$ python -q
>>> import numpy as np
>>> np.set_printoptions(precision=2, suppress=True, linewidth=200, legacy="1.25")
>>> arr = np.load("sample6.npy")
>>> arr
array([[0, 0, 1, 0, 0, 1, 0, 0, 0],
       [0, 0, 0, 0, 1, 0, 0, 0, 0],
       [1, 0, 0, 0, 1, 1, 0, 1, 0],
       [0, 0, 0, 0, 0, 0, 0, 1, 0],
       [0, 1, 1, 0, 0, 0, 0, 0, 0],
       [1, 0, 1, 0, 0, 0, 0, 1, 1],
       [0, 0, 0, 0, 0, 0, 0, 0, 0],
       [0, 0, 1, 1, 0, 1, 0, 0, 0],
       [0, 0, 0, 0, 0, 1, 0, 0, 0]])
>>> vals, evecs = np.linalg.eigh(arr)
>>> x0 = np.array([1, -1, 0, -2, -1, 2, 0, -2, 1])
>>> np.abs(arr).sum(axis=1).max(), round(float(np.abs(vals).max()), 2)
(4, 2.87)
>>> np.round(np.linalg.eigvalsh(arr[1:, 1:]), 2) + 0
array([-1.76, -1.62, -0.82,  0.  ,  0.  ,  0.62,  1.14,  2.44])
>>> x0 = np.array([8, 6, 5, 7, 0, 0, 8, 2, 3])
>>> print((arr * x0).sum(axis=1))
[ 5  0 10  2 11 18  0 12  0]
>>> arr @ np.ones(9)
array([2., 1., 4., 1., 2., 4., 0., 3., 1.])
>>> arr @ np.eye(9)[8]
array([0., 0., 0., 0., 0., 1., 0., 0., 0.])
>>> U, s, VT = np.linalg.svd(arr)
>>> evecs = VT[:(s > 1e-8).sum()]
>>> rng = np.random.default_rng(77)
>>> x0 = arr[8] + -1 * arr[7] + rng.integers(2) * np.eye(9)[1]
>>> x0
array([ 0.,  0., -1., -1.,  0.,  0.,  0.,  0.,  0.])
>>> print(round(np.linalg.norm(x0 - evecs.T @ evecs @ x0), 2))
0.0
>>> np.round(np.diag(evecs.T @ evecs), 2) + 0
array([1., 1., 1., 1., 1., 1., 0., 1., 1.])
>>> np.linalg.matrix_rank(np.vstack([arr, x0]))
8
>>> print((arr != 0).astype(int))
[[0 0 1 0 0 1 0 0 0]
 [0 0 0 0 1 0 0 0 0]
 [1 0 0 0 1 1 0 1 0]
 [0 0 0 0 0 0 0 1 0]
 [0 1 1 0 0 0 0 0 0]
 [1 0 1 0 0 0 0 1 1]
 [0 0 0 0 0 0 0 0 0]
 [0 0 1 1 0 1 0 0 0]
 [0 0 0 0 0 1 0 0 0]]
>>> arr @ arr
array([[2, 0, 1, 0, 1, 1, 0, 2, 1],
       [0, 1, 1, 0, 0, 0, 0, 0, 0],
       [1, 1, 4, 1, 0, 2, 0, 1, 1],
       [0, 0, 1, 1, 0, 1, 0, 0, 0],
       [1, 0, 0, 0, 2, 1, 0, 1, 0],
       [1, 0, 2, 1, 1, 4, 0, 1, 0],
       [0, 0, 0, 0, 0, 0, 0, 0, 0],
       [2, 0, 1, 0, 1, 1, 0, 3, 1],
       [1, 0, 1, 0, 0, 0, 0, 1, 1]])
>>> np.sort(np.linalg.eigvals(arr).real)
array([-1.98, -1.71, -0.84, -0.52,  0.  ,  0.27,  0.77,  1.14,  2.87])
>>> round(float(np.linalg.det(arr)), 2)
0.0
>>> W2 = np.array([[0, 3, 1, -2, 3, -1, -2, 0, 1, 3, 0],
...     [3, -3, 3, 1, -2, -2, 1, 1, -3, 2, 2],
...     [-2, 2, 2, 0, -2, 3, 0, 2, -1, 1, 2]])
>>> W0 = np.repeat(W2, 16 // 3, axis=0)
>>> W0 = W0 + 0.1 * rng.normal(size=W0.shape)
>>> W0.round(2) + 0
array([[-0.06,  3.27,  0.84, -1.93,  2.99, -1.04, -1.89, -0.18,  0.9 ,  2.99,  0.17],
       [ 0.01,  3.09,  0.81, -2.12,  3.1 , -1.06, -2.01,  0.07,  0.78,  2.88, -0.01],
       [-0.15,  2.93,  1.  , -2.07,  2.97, -1.  , -1.87,  0.16,  0.96,  2.92,  0.09],
       [ 0.05,  3.02,  0.91, -1.94,  3.09, -1.18, -1.9 , -0.01,  0.93,  2.84, -0.03],
       [-0.01,  2.96,  0.88, -2.12,  3.07, -1.  , -1.97,  0.06,  1.07,  3.17, -0.01],
       [ 2.97, -3.1 ,  3.02,  1.03, -2.08, -2.  ,  1.  ,  1.37, -3.05,  2.12,  2.04],
       [ 2.99, -2.96,  3.04,  1.  , -2.02, -2.04,  0.96,  1.03, -3.01,  2.1 ,  2.14],
       [ 2.99, -3.03,  3.13,  0.99, -1.98, -2.04,  1.01,  1.13, -2.91,  1.89,  1.91],
       [ 2.96, -3.03,  3.07,  0.79, -1.87, -2.11,  1.1 ,  0.87, -3.02,  2.09,  2.  ],
       [ 3.12, -2.75,  2.95,  0.9 , -2.12, -2.15,  0.97,  0.84, -3.27,  1.94,  2.16],
       [-1.97,  1.87,  1.91,  0.08, -1.98,  2.96,  0.11,  2.03, -1.04,  1.  ,  2.03],
       [-1.87,  1.89,  1.99, -0.03, -2.2 ,  2.93, -0.16,  2.01, -1.02,  1.03,  2.02],
       [-2.16,  2.  ,  2.04,  0.09, -2.  ,  2.94,  0.02,  2.13, -0.98,  0.83,  2.05],
       [-2.  ,  2.  ,  1.96,  0.  , -1.99,  2.86,  0.08,  1.97, -1.01,  0.96,  2.14],
       [-1.9 ,  2.15,  1.97, -0.14, -2.03,  3.11,  0.12,  1.91, -0.87,  0.86,  1.99]])
>>> x0 = np.array([-1, 2, -1, 4, 3, -4, -5, 5, 1, 5, 2])
>>> y = W0 @ x0
>>> np.round(np.linalg.pinv(W0) @ W0, 2) + 0
array([[1., 0., 0., 0., 0., 0., 0., 0., 0., 0., 0.],
       [0., 1., 0., 0., 0., 0., 0., 0., 0., 0., 0.],
       [0., 0., 1., 0., 0., 0., 0., 0., 0., 0., 0.],
       [0., 0., 0., 1., 0., 0., 0., 0., 0., 0., 0.],
       [0., 0., 0., 0., 1., 0., 0., 0., 0., 0., 0.],
       [0., 0., 0., 0., 0., 1., 0., 0., 0., 0., 0.],
       [0., 0., 0., 0., 0., 0., 1., 0., 0., 0., 0.],
       [0., 0., 0., 0., 0., 0., 0., 1., 0., 0., 0.],
       [0., 0., 0., 0., 0., 0., 0., 0., 1., 0., 0.],
       [0., 0., 0., 0., 0., 0., 0., 0., 0., 1., 0.],
       [0., 0., 0., 0., 0., 0., 0., 0., 0., 0., 1.]])
>>> np.linalg.solve(W0.T @ W0, W0.T @ y)
array([-1.,  2., -1.,  4.,  3., -4., -5.,  5.,  1.,  5.,  2.])
>>> np.linalg.lstsq(W0, y)[0]
array([-1.,  2., -1.,  4.,  3., -4., -5.,  5.,  1.,  5.,  2.])
>>> y = y + 0.05 * rng.normal(size=15)
>>> y
array([35.87, 36.03, 35.41, 35.77, 36.75,  7.14,  6.09,  4.97,  4.11,  4.33,  4.06,  4.26,  4.51,  4.2 ,  1.48])
>>> c, *_ = np.linalg.lstsq(W0, y)
>>> print(round(float(np.linalg.norm(y - W0 @ c)), 2))
0.13
>>> c
array([-0.81,  2.  , -0.96,  4.23,  3.4 , -3.55, -5.1 ,  4.91,  0.51,  4.98,  1.76])
>>> np.round(W0.T @ (y - W0 @ c), 2) + 0
array([0., 0., 0., 0., 0., 0., 0., 0., 0., 0., 0.])
